% ipython --no-banner

In [1]: import numpy as np

In [2]: np.set_printoptions(precision=2, suppress=True, linewidth=120)

In [3]: def tidy(a):
   ...:     return np.round(a, 2) + 0
   ...: 

In [4]: rng = np.random.default_rng(4)

In [5]: idx = rng.integers(0, 3, 5)

In [6]: feats = np.triu((idx[:, None] == idx) & (rng.random((5, 5)) < 0.8), 1).astype(int)

In [7]: feats += feats.T

In [8]: print(feats)
[[0 1 1 0 1]
 [1 0 0 0 1]
 [1 0 0 0 0]
 [0 0 0 0 0]
 [1 1 0 0 0]]

In [9]: Uu, sig, vt = np.linalg.svd(feats)

In [10]: vecs = vt[:(sig > 1e-8).sum()]

In [11]: x0 = feats[1] + 4 * feats[3] + rng.integers(2) * np.eye(5)[4]

In [12]: print(x0)
[1. 0. 0. 0. 2.]

In [13]: print(tidy(np.linalg.norm(x0 - vecs.T @ vecs @ x0)))
0.0

In [14]: Uu, sig, vt = np.linalg.svd(feats)

In [15]: print(tidy(sig))
[2.17 1.48 1.   0.31 0.  ]

In [16]: out = Uu[:, :4] @ np.diag(sig[:4]) @ vt[:4]

In [17]: print(tidy(np.linalg.norm(feats - out, 2)), sig[4])
0.0 0.0

In [18]: print(np.linalg.matrix_rank(out))
4

In [19]: print(tidy(np.abs(feats - out).max()))
0.0

In [20]: print(tidy(out))
[[0. 1. 1. 0. 1.]
 [1. 0. 0. 0. 1.]
 [1. 0. 0. 0. 0.]
 [0. 0. 0. 0. 0.]
 [1. 1. 0. 0. 0.]]

In [21]: print(tidy(np.linalg.norm(feats - out) / np.linalg.norm(feats)))
0.0

In [22]: print(np.linalg.matrix_rank(feats, rtol=0.05))
4

In [23]: w, vecs = np.linalg.eigh(feats)

In [24]: x0 = np.array([0, 1, 0, 4, 1])

In [25]: print(tidy(np.linalg.eigvalsh(feats[1:, 1:])))
[-1.  0.  0.  1.]

In [26]: print(np.abs(feats).sum(axis=1).max(), tidy(np.abs(w).max()))
3 2.17

In [27]: print(np.abs(np.diag(np.linalg.qr(feats)[1])) > 1e-9)
[ True  True  True False  True]

In [28]: M = np.array([[2.0, 1.0, 0.0, 0.0, 0.0, 0.0],
    ...:     [0.0, 2.0, 1.0, 0.0, 0.0, 0.0],
    ...:     [0.0, 0.0, 2.0, 1.0, 0.0, 0.0],
    ...:     [0.0, 0.0, 0.0, 2.0, 1.0, 0.0],
    ...:     [0.0, 0.0, 0.0, 0.0, 2.0, 1.0],
    ...:     [0.0, 0.0, 0.0, 0.0, 0.0, 2.0]])

In [29]: # triangular

In [30]: idx = rng.permutation(6)

In [31]: print(idx)
[2 4 3 1 5 0]

In [32]: out = M[idx][:, idx]

In [33]: print(np.trace(out))
12.0

In [34]: print(np.diag(out))
[2. 2. 2. 2. 2. 2.]

In [35]: print(np.allclose(out, M))
False

In [36]: u = np.array([-3, -1, 0, 0, -3, -3])

In [37]: out = M + np.outer(u, np.eye(6)[2])

In [38]: print(out)
[[ 2.  1. -3.  0.  0.  0.]
 [ 0.  2.  0.  0.  0.  0.]
 [ 0.  0.  2.  1.  0.  0.]
 [ 0.  0.  0.  2.  1.  0.]
 [ 0.  0. -3.  0.  2.  1.]
 [ 0.  0. -3.  0.  0.  2.]]

In [39]: print(np.linalg.matrix_rank(out - M))
1

In [40]: x0 = np.array([2, 2, 2, 5, 1, 0])

In [41]: y = M @ x0

In [42]: print(y)
[ 6.  6.  9. 11.  2.  0.]

In [43]: print(tidy(np.linalg.solve(M, 3 * y)))
[ 6.  6.  6. 15.  3.  0.]

In [44]: print(tidy(np.linalg.solve(M, y)))
[2. 2. 2. 5. 1. 0.]

In [45]: O, vecs = np.linalg.qr(M[:, :5])[0], np.linalg.qr(M[:, 5:])[0]

In [46]: sig = np.linalg.svd(O.T @ vecs, compute_uv=False)

In [47]: print(tidy(np.linalg.norm(O @ O.T - vecs @ vecs.T, 2)))
1.0

In [48]: print(tidy(sig))
[0.45]

In [49]: print(tidy(np.degrees(np.arccos(sig.clip(0, 1)))))
[63.43]

In [50]: th = np.radians(15)

In [51]: r_ = np.eye(6)

In [52]: r_[2, 2] = r_[4, 4] = np.cos(th)

In [53]: r_[2, 4], r_[4, 2] = -np.sin(th), np.sin(th)

In [54]: print(tidy(r_))
[[ 1.    0.    0.    0.    0.    0.  ]
 [ 0.    1.    0.    0.    0.    0.  ]
 [ 0.    0.    0.97  0.   -0.26  0.  ]
 [ 0.    0.    0.    1.    0.    0.  ]
 [ 0.    0.    0.26  0.    0.97  0.  ]
 [ 0.    0.    0.    0.    0.    1.  ]]

In [55]: out = M @ r_.T

In [56]: print(tidy(out))
[[ 2.    1.    0.    0.    0.    0.  ]
 [ 0.    2.    0.97  0.    0.26  0.  ]
 [ 0.    0.    1.93  1.    0.52  0.  ]
 [ 0.    0.   -0.26  2.    0.97  0.  ]
 [ 0.    0.   -0.52  0.    1.93  1.  ]
 [ 0.    0.    0.    0.    0.    2.  ]]

In [57]: print(np.allclose(M @ M.T, out @ out.T))
True

In [58]: print(tidy(np.abs(out - M).max(axis=0)))
[0.   0.   0.52 0.   0.52 0.  ]

In [59]: print(tidy(np.linalg.svd(M, compute_uv=False)), tidy(np.linalg.svd(out, compute_uv=False)))
[2.93 2.71 2.38 1.96 1.51 1.15] [2.93 2.71 2.38 1.96 1.51 1.15]

In [60]: idx = rng.integers(0, 2, 3)

In [61]: W0 = (idx[:, None] == idx) * -1 + np.eye(3)

In [62]: print(W0)
[[ 0. -1. -1.]
 [-1.  0. -1.]
 [-1. -1.  0.]]

In [63]: # symmetric

In [64]: w, vecs = np.linalg.eig(W0)

In [65]: print(tidy(np.sort(np.linalg.eigvals(np.linalg.inv(W0)))))
[-0.5  1.   1. ]

In [66]: print(tidy(W0 @ vecs[:, 0] - w[0] * vecs[:, 0]))
[0. 0. 0.]

In [67]: print(tidy(np.linalg.norm(W0, 2)))
2.0

In [68]: print(tidy(np.linalg.norm(W0, axis=0)))
[1.41 1.41 1.41]

In [69]: print(W0[2] @ W0[0])
1.0

In [70]: O = W0.astype(float).copy()

In [71]: for j in range(3):
    ...:     O[:, j] -= O[:, :j] @ (O[:, :j].T @ O[:, j])
    ...:     O[:, j] /= np.linalg.norm(O[:, j])
    ...: 

In [72]: print(tidy(O.T @ O))
[[1. 0. 0.]
 [0. 1. 0.]
 [0. 0. 1.]]

In [73]: print(tidy(O.T @ W0))
[[1.41 0.71 0.71]
 [0.   1.22 0.41]
 [0.   0.   1.15]]

In [74]: out = W0 / np.sqrt((W0 ** 2).mean(axis=1, keepdims=True))

In [75]: print(np.linalg.matrix_rank(out) == np.linalg.matrix_rank(W0))
True

In [76]: print(np.linalg.matrix_rank(W0 - W0.mean(axis=1, keepdims=True)))
2

In [77]: A = np.array([[-1.3, -0.1, -0.1, 0.7, 0.1],
    ...:     [-2.2, 0.9, -0.2, -0.3, -1.3],
    ...:     [-0.8, -1.5, 0.0, -0.7, 0.0],
    ...:     [-1.5, -0.2, -0.6, 0.1, -0.8],
    ...:     [-2.2, 1.9, 0.2, 1.1, -0.4]])

In [78]: print(A)
[[-1.3 -0.1 -0.1  0.7  0.1]
 [-2.2  0.9 -0.2 -0.3 -1.3]
 [-0.8 -1.5  0.  -0.7  0. ]
 [-1.5 -0.2 -0.6  0.1 -0.8]
 [-2.2  1.9  0.2  1.1 -0.4]]

In [79]: print(np.allclose(A @ A.T, A.T @ A))
False

In [80]: print(tidy((A + A.T) / 2))
[[-1.3  -1.15 -0.45 -0.4  -1.05]
 [-1.15  0.9  -0.85 -0.25  0.3 ]
 [-0.45 -0.85  0.   -0.65  0.1 ]
 [-0.4  -0.25 -0.65  0.1   0.15]
 [-1.05  0.3   0.1   0.15 -0.4 ]]

In [81]: print(tidy(np.abs(np.linalg.eigvals(A)).max()))
1.64

In [82]: print(np.allclose(A, A.T))
False

In [83]: print(tidy((A - A.T) / 2))
[[ 0.    1.05  0.35  1.1   1.15]
 [-1.05  0.    0.65 -0.05 -1.6 ]
 [-0.35 -0.65  0.   -0.05 -0.1 ]
 [-1.1   0.05  0.05  0.   -0.95]
 [-1.15  1.6   0.1   0.95  0.  ]]

In [84]: print(tidy(np.linalg.det(A)))
0.02

In [85]: print(tidy(np.trace(A)))
-0.7

In [86]: u, v = A[4], A[0]

In [87]: print(tidy(u @ v))
3.38

In [88]: p = (u @ v) / (u @ u) * u

In [89]: print(tidy((v - p) @ u))
0.0

In [90]: print(tidy(np.linalg.norm(u + v) ** 2 + np.linalg.norm(u - v) ** 2))
24.14

In [91]: print(tidy(np.outer(u, v)))
[[ 2.86  0.22  0.22 -1.54 -0.22]
 [-2.47 -0.19 -0.19  1.33  0.19]
 [-0.26 -0.02 -0.02  0.14  0.02]
 [-1.43 -0.11 -0.11  0.77  0.11]
 [ 0.52  0.04  0.04 -0.28 -0.04]]

In [92]: print(tidy(p))
[-0.75  0.65  0.07  0.38 -0.14]

In [93]: out = np.array([[-1, 3], [3, 3], [-3, 2]])

In [94]: J = np.tile(out, (2, 3))

In [95]: print(J)
[[-1  3 -1  3 -1  3]
 [ 3  3  3  3  3  3]
 [-3  2 -3  2 -3  2]
 [-1  3 -1  3 -1  3]
 [ 3  3  3  3  3  3]
 [-3  2 -3  2 -3  2]]

In [96]: # looks like rank 2

In [97]: print(np.allclose(J, J.T))
False

In [98]: print(np.linalg.matrix_power(J, 4))
[[ -98  784  -98  784  -98  784]
 [-294 2352 -294 2352 -294 2352]
 [  49 -392   49 -392   49 -392]
 [ -98  784  -98  784  -98  784]
 [-294 2352 -294 2352 -294 2352]
 [  49 -392   49 -392   49 -392]]

In [99]: print(tidy(np.sort(np.abs(np.linalg.eigvals(J)))))
[0. 0. 0. 0. 0. 7.]

In [100]: print(np.allclose(J @ J.T, J.T @ J))
False

In [101]: print(tidy(np.linalg.det(J)))
0.0

In [102]: print(J @ J)
[[-2 16 -2 16 -2 16]
 [-6 48 -6 48 -6 48]
 [ 1 -8  1 -8  1 -8]
 [-2 16 -2 16 -2 16]
 [-6 48 -6 48 -6 48]
 [ 1 -8  1 -8  1 -8]]

In [103]: print(np.trace(J))
7

In [104]: Uu, sig, vt = np.linalg.svd(J)

In [105]: vecs = vt[:(sig > 1e-8).sum()]

In [106]: x0 = J[3] + -2 * J[2] + rng.integers(2) * np.eye(6)[5]

In [107]: print(x0)
[ 5. -1.  5. -1.  5. -1.]

In [108]: print(np.linalg.matrix_rank(np.vstack([J, x0])))
2

In [109]: print(tidy(vecs.T @ vecs))
[[0.33 0.   0.33 0.   0.33 0.  ]
 [0.   0.33 0.   0.33 0.   0.33]
 [0.33 0.   0.33 0.   0.33 0.  ]
 [0.   0.33 0.   0.33 0.   0.33]
 [0.33 0.   0.33 0.   0.33 0.  ]
 [0.   0.33 0.   0.33 0.   0.33]]

In [110]: print(tidy(np.diag(vecs.T @ vecs)))
[0.33 0.33 0.33 0.33 0.33 0.33]

In [111]: print(tidy(np.linalg.norm(x0 - vecs.T @ vecs @ x0)))
0.0

In [112]: Uu, sig, vt = np.linalg.svd(J)

In [113]: print(np.argmax(sig[:-1] / (sig[1:] + 1e-6)) + 1)
2

In [114]: print(tidy(sig))
[11.49 10.68  0.    0.    0.    0.  ]

In [115]: out = Uu[:, :2] @ np.diag(sig[:2]) @ vt[:2]

In [116]: print(tidy(np.linalg.norm(J - out, 2)), tidy(sig[2]))
0.0 0.0

In [117]: print(np.linalg.matrix_rank(J, rtol=0.05))
2

In [118]: print(np.argsort(-np.linalg.norm(J, axis=0).round(6), kind="stable")[:3])
[1 3 5]

In [119]: print(np.linalg.matrix_rank(J, rtol=0.1))
2

In [120]: def softmax(z):
     ...:     e = np.exp(z - z.max(axis=-1, keepdims=True))
     ...:     return e / e.sum(axis=-1, keepdims=True)
     ...: 

In [121]: print(tidy(softmax(J[3] + -1)))
[0.01 0.33 0.01 0.33 0.01 0.33]

In [122]: att = J @ J.T / np.sqrt(6)

In [123]: print(softmax(att).round(6).argmax(axis=1))
[0 1 2 0 1 2]

In [124]: print(tidy(softmax(att)[3] @ J))
[-1.43  2.77 -1.43  2.77 -1.43  2.77]

In [125]: mat = np.loadtxt("a.csv", delimiter=",")

In [126]: print(mat)
[[2. 1. 0. 0. 1. 0.]
 [0. 1. 3. 0. 0. 0.]
 [2. 0. 2. 0. 0. 0.]
 [0. 0. 0. 1. 0. 2.]
 [3. 1. 1. 0. 3. 0.]
 [0. 0. 0. 0. 0. 0.]]

In [127]: # looks like rank 5

In [128]: x0 = np.array([-2, -4, -1, 0, 1, 3])

In [129]: print(mat * x0)
[[-4. -4. -0.  0.  1.  0.]
 [-0. -4. -3.  0.  0.  0.]
 [-4. -0. -2.  0.  0.  0.]
 [-0. -0. -0.  0.  0.  6.]
 [-6. -4. -1.  0.  3.  0.]
 [-0. -0. -0.  0.  0.  0.]]

In [130]: print(mat @ np.ones(6))
[4. 4. 4. 3. 8. 0.]

In [131]: print(mat @ np.eye(6)[2])
[0. 3. 2. 0. 1. 0.]

In [132]: print(mat @ x0)
[-7. -7. -6.  6. -8.  0.]

In [133]: print(np.einsum("ij,j->i", mat, x0))
[-7. -7. -6.  6. -8.  0.]

In [134]: print((mat @ x0).argmax())
3

In [135]: print(np.linalg.norm(mat @ x0) <= np.linalg.norm(mat, 2) * np.linalg.norm(x0) + 1e-9)
True

In [136]: x0 = np.array([-2, 2, 1, 1, 2, -1])

In [137]: a = np.maximum(mat @ x0, 0)

In [138]: print(np.flatnonzero(a > 1e-9))
[1 4]

In [139]: print(np.maximum(mat @ x0, 0) - np.maximum(-mat @ x0, 0))
[ 0.  5. -2. -1.  3.  0.]

In [140]: print(tidy(np.trace(np.linalg.pinv(mat) @ mat)))
5.0

In [141]: print(np.abs(np.diag(np.linalg.qr(mat)[1])) > 1e-9)
[ True  True  True  True  True False]

In [142]: print(np.linalg.lstsq(mat[:-1].T, mat[-1])[2])
5

In [143]: print(np.flatnonzero(np.linalg.matrix_power((mat != 0) + (mat.T != 0) + np.eye(6), 6)[4]))
[0 1 2 4]

In [144]: print((mat != 0).astype(int))
[[1 1 0 0 1 0]
 [0 1 1 0 0 0]
 [1 0 1 0 0 0]
 [0 0 0 1 0 1]
 [1 1 1 0 1 0]
 [0 0 0 0 0 0]]

In [145]: print(mat @ mat)
[[ 7.  4.  4.  0.  5.  0.]
 [ 6.  1.  9.  0.  0.  0.]
 [ 8.  2.  4.  0.  2.  0.]
 [ 0.  0.  0.  1.  0.  2.]
 [17.  7.  8.  0. 12.  0.]
 [ 0.  0.  0.  0.  0.  0.]]

In [146]: print(tidy(np.linalg.det(mat)))
0.0

In [147]: print((np.linalg.matrix_power((mat != 0) + (mat.T != 0) + np.eye(6), 6) > 0).astype(int))
[[1 1 1 0 1 0]
 [1 1 1 0 1 0]
 [1 1 1 0 1 0]
 [0 0 0 1 0 1]
 [1 1 1 0 1 0]
 [0 0 0 1 0 1]]

In [148]: r = np.linalg.matrix_rank(mat)

In [149]: print(r)
5

In [150]: null = np.linalg.svd(mat)[2][r:].T

In [151]: print(np.linalg.matrix_rank(mat.T @ mat), np.linalg.matrix_rank(mat @ mat.T))
5 5

In [152]: print([int(np.linalg.matrix_rank(mat[:, :j + 1])) for j in range(6)])
[1, 2, 3, 4, 5, 5]

In [153]: print(null[:, 0] / null[np.abs(null[:, 0]).round(6).argmax(), 0])
[-0.  -0.  -0.   1.  -0.  -0.5]

In [154]: print([int(np.linalg.matrix_rank(np.delete(mat, i, axis=0))) for i in range(6)])
[4, 4, 4, 4, 4, 5]

In [155]: print(mat @ null)
[[0.]
 [0.]
 [0.]
 [0.]
 [0.]
 [0.]]

In [156]: E = np.loadtxt("sample5.csv", delimiter=",")

In [157]: print(E)
[[ 3.  0.  6.  0.  6.  3.]
 [ 1.  8. 10.  1.  1.  5.]
 [ 2.  4. 18.  6.  9.  9.]
 [ 8.  4. 18.  9.  5.  9.]]

In [158]: gram = E.T @ E

In [159]: print(np.allclose(gram, gram.T))
True

In [160]: print(gram)
[[ 78.  48. 208.  85.  77. 104.]
 [ 48.  96. 224.  68.  64. 112.]
 [208. 224. 784. 280. 298. 392.]
 [ 85.  68. 280. 118. 100. 140.]
 [ 77.  64. 298. 100. 143. 149.]
 [104. 112. 392. 140. 149. 196.]]

In [161]: print((E @ E.T).shape)
(4, 4)

In [162]: w, vecs = np.linalg.eigh(gram)

In [163]: x0 = np.array([1, 0, 2, 2, 2, 1])

In [164]: print(tidy(vecs * np.maximum(w, 0) @ vecs.T))
[[ 78.  48. 208.  85.  77. 104.]
 [ 48.  96. 224.  68.  64. 112.]
 [208. 224. 784. 280. 298. 392.]
 [ 85.  68. 280. 118. 100. 140.]
 [ 77.  64. 298. 100. 143. 149.]
 [104. 112. 392. 140. 149. 196.]]

In [165]: print(tidy(vecs * np.abs(w) @ vecs.T))
[[ 78.  48. 208.  85.  77. 104.]
 [ 48.  96. 224.  68.  64. 112.]
 [208. 224. 784. 280. 298. 392.]
 [ 85.  68. 280. 118. 100. 140.]
 [ 77.  64. 298. 100. 143. 149.]
 [104. 112. 392. 140. 149. 196.]]

In [166]: print(tidy(x0 @ gram @ x0 / (x0 @ x0)), tidy(w[0]), tidy(w[-1]))
1020.71 0.0 1313.63

In [167]: print(tidy(np.linalg.eigvalsh(gram[1:, 1:])))
[   0.      0.12   26.94   52.4  1257.54]

In [168]: print(x0 @ gram @ x0)
14290.0

In [169]: F = np.loadtxt("run2.csv", delimiter=",")

In [170]: print(tidy(F))
[[-3.76 -2.58  1.4   1.49 -0.03]
 [ 2.07 -0.37  4.39  0.43 -1.04]
 [ 0.75  0.52 -1.31  3.99 -2.56]
 [ 2.26 -2.81 -0.75  1.6   2.98]
 [-0.94  3.17  1.2   2.03  2.92]]

In [171]: idx = rng.permutation(3)

In [172]: out = W0[:, idx] * rng.choice([-1, 1], 3)

In [173]: print(out)
[[-1.  1. -0.]
 [-1. -0.  1.]
 [ 0.  1.  1.]]

In [174]: Uu, _, vt = np.linalg.svd(W0.T @ out)

In [175]: print(tidy(np.linalg.lstsq(W0, out)[0]))
[[ 0.  0. -1.]
 [ 0. -1.  0.]
 [ 1.  0.  0.]]
